$ python3 -q
>>> import numpy as np
>>> np.set_printoptions(precision=2, suppress=True, linewidth=120, sign=" ")
>>> def rd(a):
...     return np.round(a, 2) + 0
... 
>>> K = np.array([[0, 0, 0, 2], [5, 0, 0, 0], [0, 0, 4, 0], [0, 4, 0, 0]])
>>> K
array([[ 0,  0,  0,  2],
       [ 5,  0,  0,  0],
       [ 0,  0,  4,  0],
       [ 0,  4,  0,  0]])
>>> rd(np.linalg.det(2 * K)), rd(np.linalg.det(K))
(np.float64(2560.0), np.float64(160.0))
>>> rd(np.linalg.det(K[::-1]))
np.float64(160.0)
>>> np.einsum("ij,ji->", K, K)
np.int64(16)
>>> rd(np.poly(K))
array([  1.,  -4.,   0., -40., 160.])
>>> rd(np.linalg.eigvals(K).sum().real)
np.float64(4.0)
>>> gram = K.T @ K
>>> rd(np.linalg.eigvalsh(gram)[::-1])
array([ 25.,  16.,  16.,   4.])
>>> np.allclose(gram, gram.T)
True
>>> np.linalg.matrix_rank(gram)
np.int64(4)
>>> f = np.array([-1, 0, 2, 1])
>>> A2 = K + np.outer(f, np.eye(4)[1])
>>> A2
array([[ 0., -1.,  0.,  2.],
       [ 5.,  0.,  0.,  0.],
       [ 0.,  2.,  4.,  0.],
       [ 0.,  5.,  0.,  0.]])
>>> np.linalg.matrix_rank(A2 - K)
np.int64(1)
>>> np.linalg.matrix_rank(np.linalg.inv(A2) - np.linalg.inv(K), tol=1e-8)
np.int64(1)
>>> rd(np.linalg.det(A2) / np.linalg.det(K)), rd(1 + np.linalg.solve(K, f)[1])
(np.float64(1.25), np.float64(1.25))
>>> W1 = np.array([[2, 3, 0, 0, 0], [2, 0, 3, 2, 3], [0, 1, 1, 2, 1], [1, 2, 1, 2, 3]])
>>> b = np.array([-6, -1, 3, -1, -2])
>>> H = np.maximum(A2 @ W1 + b, 0)
>>> H
array([[  0.,   3.,   2.,   1.,   1.],
       [  4.,  14.,   3.,   0.,   0.],
       [  0.,   3.,  13.,  11.,   8.],
       [  4.,   0.,  18.,   9.,  13.]])
>>> basis = np.array([[2, 1], [1, 0], [3, 0], [2, 1], [2, 3]])
>>> W1 @ basis
array([[  7,   2],
       [ 23,  13],
       [ 10,   5],
       [ 17,  12]])
>>> F = np.load("layer2.npy")
>>> F
array([[ -0.2,  -0.2,   0.3,   0.2],
       [ -1. ,  -0.6,   0.7,   2.1],
       [  2.2,   0.3,   2.2,   0.4],
       [ -1.7,   0. ,  -2. ,   0.1],
       [  0.1,  -0.1,   0.9,   0.3],
       [  0. ,  -0.7,  -0.3,  -0.7],
       [  0.8,   0.4,   0.3,  -0.4],
       [  0.6,  -1.3,   1.6,   0.6],
       [  1.6,  -0.6,  -0.5,  -0.6],
       [  2.6,   0.1,   0.5,   0.2],
       [ -0.4,   0.1,  -2. ,  -0.5],
       [  0.5,  -0.4,  -2.3,   0.7],
       [  1.7,   1.2,   0.6,  -1. ],
       [  0. ,  -2.4,   0.1,   0.7],
       [  6. , -10. ,  28. ,  10. ]])
>>> # row 14 is much longer than the rest
>>> ang = np.radians(72)
>>> R = np.eye(4)
>>> R[2, 2] = R[0, 0] = np.cos(ang)
>>> R[2, 0], R[0, 2] = -np.sin(ang), np.sin(ang)
>>> rd(R)
array([[ 0.31,  0.  ,  0.95,  0.  ],
       [ 0.  ,  1.  ,  0.  ,  0.  ],
       [-0.95,  0.  ,  0.31,  0.  ],
       [ 0.  ,  0.  ,  0.  ,  1.  ]])
>>> A2 = F @ R.T
>>> rd(np.linalg.det(R)), rd(np.trace(R))
(np.float64(1.0), np.float64(2.62))
>>> rd(np.linalg.svd(F, compute_uv=False)), rd(np.linalg.svd(A2, compute_uv=False))
(array([ 32.34,   4.94,   3.2 ,   2.04]), array([ 32.34,   4.94,   3.2 ,   2.04]))
>>> np.allclose(F @ F.T, A2 @ A2.T)
True
>>> np.allclose(np.linalg.norm(F, axis=1), np.linalg.norm(A2, axis=1))
True
>>> rd(np.abs(A2 - F).max(axis=0))
array([ 22.48,   0.  ,  25.05,   0.  ])
